% python3 -q
>>> import numpy as np
>>> np.set_printoptions(precision=2, suppress=True, linewidth=140)
>>> data = np.load("w.npy")
>>> data
array([[ 0.,  0.,  0.,  6.],
       [ 0.,  0.,  0., -8.],
       [ 0.,  0.,  0.,  3.],
       [ 6., -8.,  3.,  0.]])
>>> # equal to its transpose
>>> left, sig, VT = np.linalg.svd(data)
>>> np.argmax(sig[:-1] / (sig[1:] + 1e-6)) + 1
np.int64(2)
>>> other = left[:, :2] @ np.diag(sig[:2]) @ VT[:2]
>>> round(np.linalg.norm(data - other) / np.linalg.norm(data), 2)
np.float64(0.0)
>>> np.round(np.abs(data - other).max(), 2)
np.float64(0.0)
>>> def softmax(z):
...     e = np.exp(z - z.max(axis=-1, keepdims=True))
...     return e / e.sum(axis=-1, keepdims=True)
... 
>>> np.round(softmax(10 * data[1]), 2) + 0
array([0.33, 0.33, 0.33, 0.  ])
>>> np.round(softmax(data[1]), 2) + 0
array([0.33, 0.33, 0.33, 0.  ])
>>> S = data @ data.T / np.sqrt(4)
>>> softmax(S).round(6).argmax(axis=1)
array([0, 1, 0, 3])
>>> np.round(softmax(S + np.triu(np.full(S.shape, -np.inf), 1)), 2) + 0
array([[1.  , 0.  , 0.  , 0.  ],
       [0.  , 1.  , 0.  , 0.  ],
       [0.99, 0.  , 0.01, 0.  ],
       [0.  , 0.  , 0.  , 1.  ]])
>>> np.round(softmax(S)[1] @ data, 2) + 0
array([ 0.,  0.,  0., -8.])
>>> np.round(softmax(S), 2) + 0
array([[1.  , 0.  , 0.  , 0.  ],
       [0.  , 1.  , 0.  , 0.  ],
       [0.99, 0.  , 0.01, 0.  ],
       [0.  , 0.  , 0.  , 1.  ]])
>>> evals, evecs = np.linalg.eigh(data)
>>> vec = np.array([5, 1, 2, 0])
>>> np.round(evecs * np.abs(evals) @ evecs.T, 2) + 0
array([[ 3.45, -4.6 ,  1.72,  0.  ],
       [-4.6 ,  6.13, -2.3 ,  0.  ],
       [ 1.72, -2.3 ,  0.86,  0.  ],
       [ 0.  ,  0.  ,  0.  , 10.44]])
>>> evecs * np.maximum(evals, 0) @ evecs.T
array([[ 1.72, -2.3 ,  0.86,  3.  ],
       [-2.3 ,  3.07, -1.15, -4.  ],
       [ 0.86, -1.15,  0.43,  1.5 ],
       [ 3.  , -4.  ,  1.5 ,  5.22]])
>>> np.round(np.linalg.eigvalsh(data[1:, 1:]), 2) + 0
array([-8.54,  0.  ,  8.54])
>>> vec @ data @ vec
np.float64(0.0)
>>> (np.sign(evecs[:, -1].round(6)) == np.sign(evecs[0, -1].round(6))).astype(int)
array([1, 0, 1, 1])
